$ python3 -q
>>> import numpy as np
>>> np.set_printoptions(precision=2, suppress=True, linewidth=160)
>>> E = np.loadtxt("data.csv", delimiter=",")
>>> print(E)
[[  8.1    5.3   13.4 ]
 [  8.14   4.76  12.91]
 [  8.15   4.51  12.65]
 [  8.12   3.91  12.03]
 [  8.1    3.74  11.84]
 [  8.05   3.49  11.55]
 [  7.77   2.68  10.45]
 [  7.42   2.15   9.57]
 [  7.2    1.92   9.12]
 [  5.86   1.2    7.06]
 [  5.38   1.07   6.45]
 [  3.54   0.85   4.38]
 [  3.49   0.85   4.34]
 [  2.12   0.76   2.88]
 [  1.77   0.73   2.5 ]
 [  0.86   0.56   1.41]
 [  0.57   0.45   1.02]
 [  0.22   0.24   0.46]
 [ -0.16  -0.4   -0.56]
 [ -0.18  -0.53  -0.71]
 [ -0.18  -0.87  -1.05]
 [  0.87  -3.4   -2.53]
 [  1.    -3.62  -2.62]
 [  1.84  -4.9   -3.06]
 [ 16.09 -21.42  -5.33]
 [ 27.9  -33.79  -5.89]
 [ 28.25 -34.15  -5.9 ]]
>>> z = E[:, 1] > np.median(E[:, 1])
>>> f = E[z].mean(axis=0) - E[~z].mean(axis=0)
>>> print(f)
[ 1.09  9.97 11.06]
>>> print(((E - E.mean(axis=0)) @ f > 0).astype(int))
[1 1 1 1 1 1 1 1 1 1 1 1 1 1 1 0 0 0 0 0 0 0 0 0 0 0 0]
>>> print(np.round((((E - E.mean(axis=0)) @ f > 0) == z).mean(), 2))
0.93
>>> D = np.linalg.norm(E[:, None] - E[None], axis=-1)
>>> print(np.linalg.matrix_rank(D ** 2))
4
>>> print(D.mean(axis=1).argmax())
26
>>> print(np.flatnonzero(D[5] < D.mean() / 2))
[ 0  1  2  3  4  5  6  7  8  9 10]
>>> print(np.unravel_index(D.round(6).argmax(), D.shape))
(np.int64(0), np.int64(26))
>>> cen = E - E.mean(axis=0)
>>> vecs = np.linalg.svd(cen)[2][:2]
>>> M2 = cen - cen @ vecs.T @ vecs
>>> print(np.round(M2.std(axis=0), 2) + 0)
[0. 0. 0.]
>>> print(round(float(np.linalg.norm(M2) / np.linalg.norm(cen)), 2))
0.0
>>> print((cen @ vecs.T).std(axis=0))
[12.52  6.24]
>>> print(np.linalg.norm(M2, axis=1).round(6).argmax())
0
>>> Uu, sv, Vh = np.linalg.svd(E)
>>> print(sv.round(2) + 0)
[69.07 46.45  0.  ]
>>> print(np.argmax(sv[:-1] / (sv[1:] + 1e-6)) + 1)
2
>>> M2 = Uu[:, :2] @ np.diag(sv[:2]) @ Vh[:2]
>>> print(np.round(np.linalg.norm(E - M2) / np.linalg.norm(E), 2))
0.0
>>> print(np.linalg.matrix_rank(M2))
2
>>> print(M2)
[[  8.1    5.3   13.4 ]
 [  8.14   4.76  12.91]
 [  8.15   4.51  12.65]
 [  8.12   3.91  12.03]
 [  8.1    3.74  11.84]
 [  8.05   3.49  11.55]
 [  7.77   2.68  10.45]
 [  7.42   2.15   9.57]
 [  7.2    1.92   9.12]
 [  5.86   1.2    7.06]
 [  5.38   1.07   6.45]
 [  3.54   0.85   4.38]
 [  3.49   0.85   4.34]
 [  2.12   0.76   2.88]
 [  1.77   0.73   2.5 ]
 [  0.86   0.56   1.41]
 [  0.57   0.45   1.02]
 [  0.22   0.24   0.46]
 [ -0.16  -0.4   -0.56]
 [ -0.18  -0.53  -0.71]
 [ -0.18  -0.87  -1.05]
 [  0.87  -3.4   -2.53]
 [  1.    -3.62  -2.62]
 [  1.84  -4.9   -3.06]
 [ 16.09 -21.42  -5.33]
 [ 27.9  -33.79  -5.89]
 [ 28.25 -34.15  -5.9 ]]
>>> print(np.round(np.linalg.norm(E - M2, 2), 2), np.round(sv[2], 2))
0.0 0.0
>>> print(np.round(np.abs(E - M2).max(), 2))
0.0
>>> K = np.load("test1.npy")
>>> print(K)
[[-0.15 -0.05  0.68]
 [ 0.29 -0.16  0.18]
 [-0.44 -0.66  0.24]
 [ 0.1   0.23 -0.03]
 [ 0.77 -0.27  0.35]
 [ 0.19 -0.6  -0.56]
 [ 0.24  0.23 -0.04]]
>>> # orthonormal columns
>>> P = K @ np.linalg.solve(K.T @ K, K.T)
>>> print(np.round(np.linalg.eigvalsh(P), 2) + 0)
[0. 0. 0. 0. 1. 1. 1.]
>>> print(np.diag(P))
[0.49 0.14 0.69 0.06 0.8  0.71 0.11]
>>> print(np.allclose(P @ P, P))
True
>>> print(np.round((np.eye(7) - P) @ K, 2) + 0)
[[0. 0. 0.]
 [0. 0. 0.]
 [0. 0. 0.]
 [0. 0. 0.]
 [0. 0. 0.]
 [0. 0. 0.]
 [0. 0. 0.]]
>>> print(P @ K[:, 1])
[-0.05 -0.16 -0.66  0.23 -0.27 -0.6   0.23]
>>> print(P.round(2) + 0)
[[ 0.49  0.09  0.26 -0.04  0.14 -0.38 -0.07]
 [ 0.09  0.14  0.02 -0.01  0.33  0.05  0.03]
 [ 0.26  0.02  0.69 -0.2  -0.07  0.17 -0.26]
 [-0.04 -0.01 -0.2   0.06  0.   -0.1   0.08]
 [ 0.14  0.33 -0.07  0.    0.8   0.11  0.11]
 [-0.38  0.05  0.17 -0.1   0.11  0.71 -0.07]
 [-0.07  0.03 -0.26  0.08  0.11 -0.07  0.11]]
>>> M2 = np.c_[K[:, :1] @ np.array([[1]]), np.array([-2, -3, 1, 3, 0, 3, 2])]
>>> print(M2)
[[-0.15 -2.  ]
 [ 0.29 -3.  ]
 [-0.44  1.  ]
 [ 0.1   3.  ]
 [ 0.77  0.  ]
 [ 0.19  3.  ]
 [ 0.24  2.  ]]
>>> print(np.linalg.matrix_rank(np.c_[K, M2]))
4
>>> print(np.round(np.linalg.norm(M2 - K @ np.linalg.lstsq(K, M2)[0], axis=0), 2) + 0)
[0.   4.82]
>>> print(np.round(np.linalg.lstsq(K, M2[:, 0])[0], 2) + 0)
[1. 0. 0.]
